% python3 -q
>>> import numpy as np
>>> np.set_printoptions(suppress=True, linewidth=200)
>>> E = np.loadtxt("out2.csv", delimiter=",")
>>> print(E)
[[ 3. -1.  0.]
 [-1. -2. -1.]
 [ 0. -1. -2.]]
>>> t = np.radians(30)
>>> r_ = np.eye(3)
>>> r_[1, 1] = r_[2, 2] = np.cos(t)
>>> r_[1, 2], r_[2, 1] = -np.sin(t), np.sin(t)
>>> print(r_.round(4))
[[ 1.     0.     0.   ]
 [ 0.     0.866 -0.5  ]
 [ 0.     0.5    0.866]]
>>> Y = E @ r_.T
>>> np.allclose(E @ E.T, Y @ Y.T)
True
>>> np.round(np.abs(Y - E).max(axis=0), 4)
array([0.   , 1.134, 0.866])
>>> print(np.round(np.linalg.svd(E, compute_uv=False), 4), np.round(np.linalg.svd(Y, compute_uv=False), 4))
[3.1997 3.0855 1.1142] [3.1997 3.0855 1.1142]
>>> Y.round(4)
array([[ 3.    , -0.866 , -0.5   ],
       [-1.    , -1.2321, -1.866 ],
       [ 0.    ,  0.134 , -2.2321]])
>>> np.round(np.linalg.det(r_), 4), round(np.trace(r_), 4)
(np.float64(1.0), np.float64(2.7321))
>>> evals, evecs = np.linalg.eigh(E)
>>> evals.round(4)
array([-3.0855, -1.1142,  3.1997])
>>> np.round(evecs @ np.diag(evals) @ evecs.T, 4) + 0
array([[ 3., -1.,  0.],
       [-1., -2., -1.],
       [ 0., -1., -2.]])
>>> print(np.round(np.linalg.eigvalsh(E + -2 * np.eye(3)), 4))
[-5.0855 -3.1142  1.1997]
>>> (evals > 1e-8).sum(), (evals < -1e-8).sum()
(np.int64(1), np.int64(2))
>>> np.round(np.abs(evecs[:, -1]), 4)
array([0.9799, 0.1957, 0.0376])
>>> np.round(evecs.T @ evecs, 4) + 0
array([[1., 0., 0.],
       [0., 1., 0.],
       [0., 0., 1.]])
>>> print(np.abs(evecs[:, -1]).round(6).argmax())
0
>>> np.round(np.linalg.svd(E, compute_uv=False), 4)
array([3.1997, 3.0855, 1.1142])
>>> np.unique(evals.round(6) + 0, return_counts=True)[1]
array([1, 1, 1])
>>> np.round(np.linalg.eigvalsh(E @ E), 4)
array([ 1.2414,  9.5205, 10.2381])
>>> np.einsum("ij,ji->", E, E)
np.float64(21.0)
>>> print(np.round(np.poly(E), 4))
[  1.   1. -10. -11.]
>>> round(np.linalg.det(E.T), 4)
np.float64(11.0)
>>> arr = np.loadtxt("data.csv", delimiter=",")
>>> arr
array([[ 1.,  0.,  0.,  0.],
       [ 0., -2.,  0.,  0.],
       [ 0.,  0., -1.,  0.],
       [ 0.,  0.,  0.,  2.]])
>>> rng = np.random.default_rng(3)
>>> idx = rng.permutation(4)
>>> idx
array([3, 2, 1, 0])
>>> Y = arr[idx][:, idx]
>>> np.allclose(Y, arr)
False
>>> (arr != 0).astype(int)
array([[1, 0, 0, 0],
       [0, 1, 0, 0],
       [0, 0, 1, 0],
       [0, 0, 0, 1]])
>>> round(float(np.linalg.det(arr)), 4)
4.0
>>> print(arr @ arr)
[[1. 0. 0. 0.]
 [0. 4. 0. 0.]
 [0. 0. 1. 0.]
 [0. 0. 0. 4.]]
>>> assert arr == arr.T
Traceback (most recent call last):
  File "<python-input-39>", line 1, in <module>
    assert arr == arr.T
           ^^^^^^^^^^^^
ValueError: The truth value of an array with more than one element is ambiguous. Use a.any() or a.all()
>>> np.linalg.determinant(arr)
Traceback (most recent call last):
  File "<python-input-40>", line 1, in <module>
    np.linalg.determinant(arr)
    ^^^^^^^^^^^^^^^^^^^^^
AttributeError: module 'numpy.linalg' has no attribute 'determinant'
>>> (arr - arr.T) / 2
array([[0., 0., 0., 0.],
       [0., 0., 0., 0.],
       [0., 0., 0., 0.],
       [0., 0., 0., 0.]])
>>> (arr + arr.T) / 2
array([[ 1.,  0.,  0.,  0.],
       [ 0., -2.,  0.,  0.],
       [ 0.,  0., -1.,  0.],
       [ 0.,  0.,  0.,  2.]])
>>> np.round(np.linalg.matrix_power(arr, 2), 4)
array([[1., 0., 0., 0.],
       [0., 4., 0., 0.],
       [0., 0., 1., 0.],
       [0., 0., 0., 4.]])
>>> round(float(np.abs(np.linalg.eigvals(arr)).max()), 4)
2.0
>>> evals, evecs = np.linalg.eigh(arr)
>>> np.round(np.linalg.svd(arr, compute_uv=False), 4)
array([2., 2., 1., 1.])
>>> evecs.T @ evecs
array([[1., 0., 0., 0.],
       [0., 1., 0., 0.],
       [0., 0., 1., 0.],
       [0., 0., 0., 1.]])
>>> evecs.T @ arr @ evecs
array([[-2.,  0.,  0.,  0.],
       [ 0., -1.,  0.,  0.],
       [ 0.,  0.,  1.,  0.],
       [ 0.,  0.,  0.,  2.]])
>>> (evals > 1e-8).sum(), (evals < -1e-8).sum()
(np.int64(2), np.int64(2))
>>> np.round(np.linalg.eigvalsh(arr + 3 * np.eye(4)), 4)
array([1., 2., 4., 5.])
>>> print(np.round(np.linalg.eigvalsh(arr @ arr), 4))
[1. 1. 4. 4.]
>>> print(evals.sum(), np.trace(arr))
0.0 0.0
>>> Y = np.array([[-1, 2, 3], [-3, -2, -3], [2, -3, -3]])
>>> W0 = np.triu(Y, 1)
>>> W0
array([[ 0,  2,  3],
       [ 0,  0, -3],
       [ 0,  0,  0]])
>>> np.kron(np.eye(2, dtype=int), W0)
array([[ 0,  2,  3,  0,  0,  0],
       [ 0,  0, -3,  0,  0,  0],
       [ 0,  0,  0,  0,  0,  0],
       [ 0,  0,  0,  0,  2,  3],
       [ 0,  0,  0,  0,  0, -3],
       [ 0,  0,  0,  0,  0,  0]])
>>> np.poly(W0)
array([1., 0., 0., 0.])
>>> print(np.round(np.linalg.det(W0[::-1]), 4))
0.0
>>> np.einsum("ii->", W0)
np.int64(0)
>>> np.einsum("ij,ji->", W0, W0)
np.int64(0)
>>> try:
...     np.linalg.inv(W0)
... except np.linalg.LinAlgError as e:
...     print("failed:", e)
... 
failed: Singular matrix
>>> print(np.linalg.lstsq(W0[:-1].T, W0[-1])[2])
2
>>> np.unique(W0.round(6), axis=0).shape
(3, 3)
>>> np.round(W0 @ np.linalg.pinv(W0) @ W0, 4) + 0
array([[ 0.,  2.,  3.],
       [ 0.,  0., -3.],
       [ 0.,  0.,  0.]])
>>> round(np.trace(np.linalg.pinv(W0) @ W0), 4)
np.float64(2.0)
>>> U, sv, vt = np.linalg.svd(W0)
>>> evecs = vt[:(sv > 1e-8).sum()]
>>> x = W0[2] + -3 * W0[1] + rng.integers(2) * np.eye(3)[1]
>>> x
array([0., 0., 9.])
>>> np.allclose(evecs.T @ evecs @ x, x)
True
>>> np.round(np.diag(evecs.T @ evecs), 4)
array([0., 1., 1.])
>>> np.round(evecs.T @ evecs, 4) + 0
array([[0., 0., 0.],
       [0., 1., 0.],
       [0., 0., 1.]])
>>> np.linalg.matrix_rank(np.vstack([W0, x]))
np.int64(2)
>>> np.linalg.matrix_rank(W0, rtol=0.1)
np.int64(2)
>>> [round(float(x), 4) for x in np.linalg.svd(W0, compute_uv=False)[:3]]
[4.4966, 1.3343, 0.0]
>>> np.linalg.cond(W0) > 100
np.True_
>>> print(np.argsort(-np.linalg.norm(W0, axis=0).round(6), kind="stable")[:3])
[2 1 0]
>>> mat = np.load("case3.npy")
>>> mat
array([[ -2.4,  -0.6,   0.1],
       [  1.6,  -1.3,   2.1],
       [  1.8,   0.1,   0. ],
       [  0.1,   1. ,   1.5],
       [  1.6,  -0.4,   1. ],
       [  0.1,   0. ,  -0.4],
       [ -1.4,   0.3,  -0.8],
       [  0.6,   1.3,  -0.8],
       [ -0.8,  -2.1,  -1.2],
       [  2.4,  -0.8,   0.9],
       [  1.6,  -1.1,  -2.5],
       [  0.9,  -0.8,  -1.4],
       [-15. ,  -7. , -16. ],
       [  0.4,   0.4,   2.4],
       [  1.8,   0.1,  -1.1],
       [  0.2,  -1.4,   0.7],
       [  0.9,   0.2,  -1.9]])
>>> D = np.linalg.norm(mat[:, None] - mat[None], axis=-1)
>>> D[:5, :5].round(4)
array([[0.    , 4.5266, 4.2591, 3.2818, 4.1049],
       [4.5266, 0.    , 2.5318, 2.8107, 1.4213],
       [4.2591, 2.5318, 0.    , 2.4393, 1.1358],
       [3.2818, 2.8107, 2.4393, 0.    , 2.1119],
       [4.1049, 1.4213, 1.1358, 2.1119, 0.    ]])
>>> (D + 1e9 * np.eye(17)).round(6).argmin(axis=1)
array([ 6,  4, 14, 13,  9,  7,  5,  5, 11,  4, 11, 16,  8,  3,  2,  4, 11])
>>> data = np.load("mat.npy")
>>> data
array([[ 0, -1,  0, -1],
       [ 2, -1,  2, -1],
       [ 0, -1,  0, -1],
       [ 2, -1,  2, -1]])
>>> [int(np.linalg.matrix_rank(np.linalg.matrix_power(arr, p))) for p in range(1, 5)]
[4, 4, 4, 4]
>>> np.round(np.sort(np.linalg.eigvals(arr)), 4)
array([-2., -1.,  1.,  2.])
>>> np.prod(np.diag(arr)), round(np.linalg.det(arr), 4)
(np.float64(4.0), np.float64(4.0))
>>> np.linalg.matrix_rank(arr - arr[0, 0] * np.eye(4))
np.int64(3)
>>> print(np.round(np.linalg.matrix_power(arr - np.diag(np.diag(arr)), 4), 4))
[[0. 0. 0. 0.]
 [0. 0. 0. 0.]
 [0. 0. 0. 0.]
 [0. 0. 0. 0.]]
>>> np.abs(np.diag(np.linalg.qr(data)[1])) > 1e-9
array([ True,  True, False, False])
>>> J = np.load("m.npy")
>>> J.round(4)
array([[ 0.6835, -0.0487,  0.4625],
       [-0.0487,  0.9925,  0.0712],
       [ 0.4625,  0.0712,  0.324 ]])
>>> rank = np.linalg.matrix_rank(J)
>>> rank
np.int64(2)
>>> null = np.linalg.svd(J)[2][rank:].T
>>> np.linalg.matrix_rank(J.T @ J), np.linalg.matrix_rank(J @ J.T)
(np.int64(2), np.int64(2))
>>> np.round(J @ null, 4) + 0
array([[0.],
       [0.],
       [0.]])
>>> null.shape
(3, 1)
>>> np.round(null[:, 0] / null[np.abs(null[:, 0]).round(6).argmax(), 0], 4)
array([-0.6842, -0.1053,  1.    ])
>>> np.allclose(J @ null, 0)
True
>>> round(float(np.trace(np.linalg.pinv(J) @ J)), 4)
2.0
>>> np.abs(np.diag(np.linalg.qr(J)[1])) > 1e-9
array([ True,  True, False])
>>> np.unique(J.round(6), axis=0).shape
(3, 3)
>>> np.linalg.lstsq(J[:-1].T, J[-1])[2]
np.int32(2)
>>> print(np.allclose(J[:-1].T @ np.linalg.lstsq(J[:-1].T, J[-1])[0], J[-1]))
True
>>> u = np.array([3, 2])
>>> np.round(np.correlate(J[1], J[2], "full"), 4)
array([-0.0158,  0.3181,  0.0712,  0.4641,  0.0329])
>>> print(np.round(np.array([np.convolve(row, u, "same") for row in J]), 4))
[[ 2.0506  1.221   1.2903]
 [-0.1461  2.8801  2.1985]
 [ 1.3876  1.1386  1.1142]]
>>> print(np.round(np.convolve(J[1], u), 4))
[-0.1461  2.8801  2.1985  0.1423]
>>> np.round(np.cross(J[1, :3], J[2, :3]), 4)
array([ 0.3165,  0.0487, -0.4625])
>>> evals, evecs = np.linalg.eigh(J)
>>> x = np.array([1, 0, 1])
>>> np.round(np.linalg.eigvalsh(J[1:, 1:]), 4)
array([0.3165, 1.    ])
>>> print(round(x @ J @ x, 4))
1.9326
>>> m1 = np.load("w.npy")
>>> m1
array([[-2, -5,  0],
       [ 2,  5,  0],
       [ 0,  0,  0],
       [-2, -5,  0]])
>>> rank = np.linalg.matrix_rank(m1)
>>> print(rank)
1
>>> null = np.linalg.svd(m1)[2][rank:].T
>>> print([int(np.linalg.matrix_rank(np.delete(m1, i, axis=0))) for i in range(4)])
[1, 1, 1, 1]
>>> print(null.shape)
(3, 2)
>>> [int(np.linalg.matrix_rank(m1[:, :j + 1])) for j in range(3)]
[1, 1, 1]
>>> np.linalg.matrix_rank(m1.T @ m1), np.linalg.matrix_rank(m1 @ m1.T)
(np.int64(1), np.int64(1))
>>> print(np.unique(m1.round(6), axis=0).shape)
(3, 3)
>>> round(np.trace(np.linalg.pinv(m1) @ m1), 4)
np.float64(1.0)
>>> np.linalg.lstsq(m1[:-1].T, m1[-1])[2]
np.int32(1)
>>> print(np.round(m1 @ np.linalg.pinv(m1) @ m1, 4))
[[-2. -5.  0.]
 [ 2.  5.  0.]
 [ 0.  0.  0.]
 [-2. -5.  0.]]
>>> Y = np.c_[mat[:, :2] @ np.array([[2, 0], [3, -3]]), np.array([-7, -8, -8, -3, 9, 8, 5, -3, -8, -7, 8, -3, 3, 2, 6, -2, -5])]
>>> Y.round(4)
array([[ -6.6,   1.8,  -7. ],
       [ -0.7,   3.9,  -8. ],
       [  3.9,  -0.3,  -8. ],
       [  3.2,  -3. ,  -3. ],
       [  2. ,   1.2,   9. ],
       [  0.2,   0. ,   8. ],
       [ -1.9,  -0.9,   5. ],
       [  5.1,  -3.9,  -3. ],
       [ -7.9,   6.3,  -8. ],
       [  2.4,   2.4,  -7. ],
       [ -0.1,   3.3,   8. ],
       [ -0.6,   2.4,  -3. ],
       [-51. ,  21. ,   3. ],
       [  2. ,  -1.2,   2. ],
       [  3.9,  -0.3,   6. ],
       [ -3.8,   4.2,  -2. ],
       [  2.4,  -0.6,  -5. ]])
>>> print(np.linalg.matrix_rank(Y))
3
>>> np.round(np.linalg.norm(Y - mat @ np.linalg.lstsq(mat, Y)[0], axis=0), 4) + 0
array([ 0.    ,  0.    , 23.5141])
>>> def softmax(z):
...     e = np.exp(z - z.max(axis=-1, keepdims=True))
...     return e / e.sum(axis=-1, keepdims=True)
... 
>>> np.round(softmax(Y[4]), 4)
array([0.0009, 0.0004, 0.9987])
>>> np.round(softmax(10 * Y[4]), 4) + 0
array([0., 0., 1.])
>>> print(np.round(softmax(Y[4] + 3), 4))
[0.0009 0.0004 0.9987]
>>> scores = Y @ Y.T / np.sqrt(3)
>>> softmax(scores).round(6).argmax(axis=1)
array([12,  8,  2,  2,  4,  4, 12,  7, 12,  2, 12, 12, 12,  4,  4, 12,  2])
>>> np.round(softmax(scores)[4] @ Y, 4)
array([1.9951, 1.204 , 8.9976])
>>> hat = np.triu(np.array([[1, 5, 5], [-3, 2, -5], [-5, -5, -1]]), 1) + np.eye(3)
>>> Y = hat @ J @ np.linalg.inv(hat)
>>> np.round(hat @ J - J @ hat, 4)
array([[ 2.0693,  1.9007, -1.6854],
       [-2.3127, -0.1124,  3.5861],
       [ 0.    , -2.3127, -1.9569]])
>>> np.trace(Y), np.trace(J)
(np.float64(2.0), np.float64(2.0))
>>> round(np.linalg.det(Y), 4)
np.float64(0.0)
>>> print(np.round(np.poly(Y), 4) + 0)
[ 1. -2.  1.  0.]
>>> X = np.loadtxt("sample7.csv", delimiter=",")
>>> X.round(4)
array([[ 0.3934, -0.0114,  0.4884],
       [-0.0114,  0.9998,  0.0092],
       [ 0.4884,  0.0092,  0.6069]])
>>> # rank 2
>>> x = np.array([2, 2, -1])
>>> np.round(X @ x, 4)
array([0.2755, 1.9675, 0.3883])
>>> round((x - X @ x) @ (X @ x), 4)
np.float64(-0.0)
>>> print(np.round(np.trace(X), 4))
2.0
>>> np.round(np.linalg.eigvalsh(2 * X - np.eye(3)), 4)
array([-1.,  1.,  1.])
>>> np.round(np.eye(3) - X, 4)
array([[ 0.6066,  0.0114, -0.4884],
       [ 0.0114,  0.0002, -0.0092],
       [-0.4884, -0.0092,  0.3931]])
